% python3 -q
>>> import numpy as np
>>> np.set_printoptions(suppress=True, linewidth=200)
>>> J = np.array([[0, 0, 0], [1, 0, 0], [0, 1, 0]])
>>> def softmax(z):
...     e = np.exp(z - z.max(axis=-1, keepdims=True))
...     return e / e.sum(axis=-1, keepdims=True)
... 
>>> np.round(softmax(J[1]), 2)
array([0.58, 0.21, 0.21])
>>> np.round(softmax(J[1] + -2), 2)
array([0.58, 0.21, 0.21])
>>> scores = J @ J.T / np.sqrt(3)
>>> np.round(softmax(scores + np.triu(np.full(scores.shape, -np.inf), 1)), 2)
array([[1.  , 0.  , 0.  ],
       [0.36, 0.64, 0.  ],
       [0.26, 0.26, 0.47]])
>>> softmax(scores).round(6).argmax(axis=1)
array([0, 1, 2])
>>> np.round(softmax(scores), 2)
array([[0.33, 0.33, 0.33],
       [0.26, 0.47, 0.26],
       [0.26, 0.26, 0.47]])
>>> np.linalg.matrix_power(J, 4)
array([[0, 0, 0],
       [0, 0, 0],
       [0, 0, 0]])
>>> np.round(np.sort(np.abs(np.linalg.eigvals(J))), 2)
array([0., 0., 0.])
>>> np.allclose(J, J.T)
False
>>> np.round(np.linalg.norm(J, axis=0), 2)
array([1., 1., 0.])
>>> print(J @ J.T)
[[0 0 0]
 [0 1 0]
 [0 0 1]]
>>> np.round(np.linalg.pinv(J), 2)
array([[0., 1., 0.],
       [0., 0., 1.],
       [0., 0., 0.]])
>>> rk = np.linalg.matrix_rank(J)
>>> rk
np.int64(2)
>>> null = np.linalg.svd(J)[2][rk:].T
>>> null.shape
(3, 1)
>>> [int(np.linalg.matrix_rank(J[:i])) for i in range(1, len(J) + 1)]
[0, 1, 2]
>>> A = np.loadtxt("run6.csv", delimiter=",")
>>> A
array([[ -6.03,  -9.44,  -1.09],
       [ -6.54, -10.44,  -1.25],
       [  0.46,   0.98,  -0.03],
       [ -6.74, -10.89,  -1.32],
       [  3.3 ,   5.28,   0.55],
       [ -3.34,  -5.23,  -0.64],
       [ -0.22,   0.12,   0.03],
       [  1.07,   1.54,   0.12],
       [ -5.74,  -8.98,  -1.31],
       [  2.3 ,   4.02,   0.32],
       [ -1.12,  -1.59,  -0.03],
       [  2.76,   4.57,   0.48],
       [ 10.17,  16.43,   1.76],
       [ -1.39,  -2.05,  -0.23],
       [  1.96,   3.03,   0.37],
       [  3.41,   5.41,   0.54],
       [  3.36,   5.49,   0.68],
       [ -4.07,  -6.84,  -0.77],
       [ -2.14,  -3.38,  -0.37],
       [ -0.79,  -0.94,  -0.02],
       [  0.93,   1.43,   0.26],
       [ -3.2 ,  -4.69,  -0.67],
       [ -1.1 ,  -1.61,  -0.21],
       [-12.13, -19.1 ,  -2.51],
       [ -0.58,  -0.92,  -0.27],
       [ -3.6 ,  -5.53,  -0.7 ],
       [ -1.47,  -2.44,  -0.14]])
>>> other = np.c_[A[:, :1] @ np.array([[-2]]), np.array([1, 2, 0, 2, 1, -2, 0, 0, 1, 0, 2, -1, -2, 1, 2, 2, 0, 1, 0, -1, 1, 0, 2, 1, 2, 0, -2])]
>>> other
array([[ 12.06,   1.  ],
       [ 13.08,   2.  ],
       [ -0.92,   0.  ],
       [ 13.48,   2.  ],
       [ -6.6 ,   1.  ],
       [  6.68,  -2.  ],
       [  0.44,   0.  ],
       [ -2.14,   0.  ],
       [ 11.48,   1.  ],
       [ -4.6 ,   0.  ],
       [  2.24,   2.  ],
       [ -5.52,  -1.  ],
       [-20.34,  -2.  ],
       [  2.78,   1.  ],
       [ -3.92,   2.  ],
       [ -6.82,   2.  ],
       [ -6.72,   0.  ],
       [  8.14,   1.  ],
       [  4.28,   0.  ],
       [  1.58,  -1.  ],
       [ -1.86,   1.  ],
       [  6.4 ,   0.  ],
       [  2.2 ,   2.  ],
       [ 24.26,   1.  ],
       [  1.16,   2.  ],
       [  7.2 ,   0.  ],
       [  2.94,  -2.  ]])
>>> np.round(np.linalg.norm(np.linalg.qr(A)[0].T @ other, axis=0) ** 2 / ((other ** 2).sum(axis=0) + 1e-12), 2)
array([1.  , 0.17])
>>> np.round(np.linalg.norm(other - A @ np.linalg.lstsq(A, other)[0], axis=0), 2) + 0
array([0.  , 6.39])
>>> print(np.linalg.matrix_rank(np.c_[A, other]))
4
>>> np.round(np.linalg.lstsq(A, other[:, 0])[0], 2) + 0
array([-2.,  0.,  0.])
